$ python -q
>>> import numpy as np
>>> np.set_printoptions(precision=2, suppress=True, linewidth=120)
>>> E = np.loadtxt("sample11.csv", delimiter=",")
>>> E
array([[ 0.98, -0.13, -0.02, -0.02, -0.05, -0.02, -0.13],
       [-0.13,  0.12, -0.13, -0.13, -0.38, -0.13, -0.88],
       [-0.02, -0.13,  0.98, -0.02, -0.05, -0.02, -0.13],
       [-0.02, -0.13, -0.02,  0.98, -0.05, -0.02, -0.13],
       [-0.05, -0.38, -0.05, -0.05,  0.84, -0.05, -0.38],
       [-0.02, -0.13, -0.02, -0.02, -0.05,  0.98, -0.13],
       [-0.13, -0.88, -0.13, -0.13, -0.38, -0.13,  0.12]])
>>> x0 = np.array([-1, 0, -2, -3, -3, 2, -5])
>>> [p for p in range(1, 25) if np.allclose(np.linalg.matrix_power(E, p), np.eye(7))]
[2, 4, 6, 8, 10, 12, 14, 16, 18, 20, 22, 24]
>>> np.round(E.T @ (E @ x0), 2) + 0
array([-1.,  0., -2., -3., -3.,  2., -5.])
>>> np.sort(np.abs(np.degrees(np.angle(np.linalg.eigvals(E)))))
array([  0.,   0.,   0.,   0.,   0.,   0., 180.])
>>> round(float(np.linalg.det(E)), 2)
-1.0
>>> th = np.radians(15)
>>> R = np.eye(7)
>>> R[3, 3] = R[5, 5] = np.cos(th)
>>> R[3, 5], R[5, 3] = -np.sin(th), np.sin(th)
>>> R
array([[ 1.  ,  0.  ,  0.  ,  0.  ,  0.  ,  0.  ,  0.  ],
       [ 0.  ,  1.  ,  0.  ,  0.  ,  0.  ,  0.  ,  0.  ],
       [ 0.  ,  0.  ,  1.  ,  0.  ,  0.  ,  0.  ,  0.  ],
       [ 0.  ,  0.  ,  0.  ,  0.97,  0.  , -0.26,  0.  ],
       [ 0.  ,  0.  ,  0.  ,  0.  ,  1.  ,  0.  ,  0.  ],
       [ 0.  ,  0.  ,  0.  ,  0.26,  0.  ,  0.97,  0.  ],
       [ 0.  ,  0.  ,  0.  ,  0.  ,  0.  ,  0.  ,  1.  ]])
>>> M2 = E @ R.T
>>> np.linalg.svd(E, compute_uv=False), np.linalg.svd(M2, compute_uv=False)
(array([1., 1., 1., 1., 1., 1., 1.]), array([1., 1., 1., 1., 1., 1., 1.]))
>>> np.allclose(E @ E.T, M2 @ M2.T)
True
>>> J = np.loadtxt("arr.csv", delimiter=",")
>>> J.round(2) + 0
array([[-0.2 , -0.4 , -0.14,  0.56, -0.46,  0.34,  0.14, -0.17, -0.06,  0.28],
       [-0.17, -0.17, -0.23,  0.12,  0.11,  0.02,  0.  , -0.27,  0.65, -0.61],
       [ 0.27,  0.42, -0.38,  0.12, -0.29,  0.4 , -0.2 ,  0.51,  0.12, -0.16],
       [-0.07,  0.2 ,  0.39, -0.16,  0.23,  0.76,  0.36, -0.14,  0.03, -0.06],
       [-0.03,  0.2 , -0.59, -0.38, -0.16,  0.06,  0.14, -0.53, -0.36, -0.08],
       [ 0.03, -0.52, -0.33, -0.04,  0.56,  0.3 , -0.26,  0.21, -0.3 , -0.05],
       [-0.58,  0.11,  0.16,  0.15, -0.11, -0.07,  0.  ,  0.23, -0.49, -0.54],
       [ 0.1 ,  0.42,  0.05,  0.56,  0.33,  0.02, -0.43, -0.43, -0.15,  0.03],
       [ 0.2 ,  0.12, -0.24,  0.38,  0.32, -0.22,  0.74,  0.17, -0.09, -0.05],
       [ 0.68, -0.28,  0.28,  0.05, -0.25,  0.01,  0.02, -0.17, -0.27, -0.46]])
>>> x0 = np.array([0, 1, 1, 8, 3, 6, 4, 6, 3, 5])
>>> [p for p in range(1, 25) if np.allclose(np.linalg.matrix_power(J, p), np.eye(10))]
[]
>>> np.abs(np.linalg.eigvals(J))
array([1., 1., 1., 1., 1., 1., 1., 1., 1., 1.])
>>> round(float(np.linalg.norm(x0)), 2), round(np.linalg.norm(J @ x0), 2)
(14.04, np.float64(14.04))
>>> rng = np.random.default_rng(62262)
>>> labels = rng.permutation(10)
>>> labels
array([6, 7, 8, 3, 1, 9, 0, 4, 2, 5])
>>> M2 = J[labels][:, labels]
>>> np.sort(np.abs(np.linalg.eigvals(M2)))
array([1., 1., 1., 1., 1., 1., 1., 1., 1., 1.])
>>> np.round(np.trace(M2), 2)
np.float64(-1.76)
>>> np.allclose(M2, J)
False
>>> np.round(np.diag(M2), 2) + 0
array([ 0.  , -0.43, -0.09, -0.16, -0.17, -0.46, -0.2 , -0.16, -0.38,  0.3 ])
>>> mat = np.loadtxt("w.csv", delimiter=",")
>>> mat
array([[33.,  0.,  0., 20.,  0.,  3.,  0.],
       [40.,  0.,  0., 25.,  0.,  0.,  0.],
       [19., 10.,  7., 10.,  0., 15.,  0.],
       [ 0.,  1., 35.,  0.,  0., 12., 31.],
       [22.,  0.,  0., 14.,  0.,  0.,  0.],
       [ 0.,  3., 15.,  0.,  9.,  6., 22.],
       [44.,  0.,  0., 31.,  0.,  0.,  0.],
       [ 0., 11.,  0.,  0., 25.,  6.,  8.],
       [ 0., 13.,  0.,  0., 24.,  6.,  0.],
       [17.,  0.,  0.,  7.,  9.,  0.,  0.],
       [ 0.,  7., 32.,  0.,  0., 12., 36.],
       [ 0.,  6., 26.,  0.,  9.,  9., 35.],
       [ 0.,  0.,  0.,  0., 28.,  0., 13.]])
>>> mat.mean(axis=0)
array([13.46,  3.92,  8.85,  8.23,  8.  ,  5.31, 11.15])
>>> mat - mat[0]
array([[  0.,   0.,   0.,   0.,   0.,   0.,   0.],
       [  7.,   0.,   0.,   5.,   0.,  -3.,   0.],
       [-14.,  10.,   7., -10.,   0.,  12.,   0.],
       [-33.,   1.,  35., -20.,   0.,   9.,  31.],
       [-11.,   0.,   0.,  -6.,   0.,  -3.,   0.],
       [-33.,   3.,  15., -20.,   9.,   3.,  22.],
       [ 11.,   0.,   0.,  11.,   0.,  -3.,   0.],
       [-33.,  11.,   0., -20.,  25.,   3.,   8.],
       [-33.,  13.,   0., -20.,  24.,   3.,   0.],
       [-16.,   0.,   0., -13.,   9.,  -3.,   0.],
       [-33.,   7.,  32., -20.,   0.,   9.,  36.],
       [-33.,   6.,  26., -20.,   9.,   6.,  35.],
       [-33.,   0.,   0., -20.,  28.,  -3.,  13.]])
>>> np.diff(mat, axis=0)
array([[  7.,   0.,   0.,   5.,   0.,  -3.,   0.],
       [-21.,  10.,   7., -15.,   0.,  15.,   0.],
       [-19.,  -9.,  28., -10.,   0.,  -3.,  31.],
       [ 22.,  -1., -35.,  14.,   0., -12., -31.],
       [-22.,   3.,  15., -14.,   9.,   6.,  22.],
       [ 44.,  -3., -15.,  31.,  -9.,  -6., -22.],
       [-44.,  11.,   0., -31.,  25.,   6.,   8.],
       [  0.,   2.,   0.,   0.,  -1.,   0.,  -8.],
       [ 17., -13.,   0.,   7., -15.,  -6.,   0.],
       [-17.,   7.,  32.,  -7.,  -9.,  12.,  36.],
       [  0.,  -1.,  -6.,   0.,   9.,  -3.,  -1.],
       [  0.,  -6., -26.,   0.,  19.,  -9., -22.]])
>>> round(np.linalg.norm(mat), 2)
np.float64(137.52)
>>> np.unravel_index(np.abs(mat).argmax(), mat.shape)
(np.int64(6), np.int64(0))
>>> mat.sum(axis=1)
array([56., 65., 61., 79., 36., 55., 75., 50., 43., 33., 87., 85., 41.])
>>> np.linalg.svd(mat, compute_uv=False)
array([91.29, 88.35, 47.14, 21.31,  7.53,  5.1 ,  3.66])
>>> np.count_nonzero(mat)
np.int64(44)
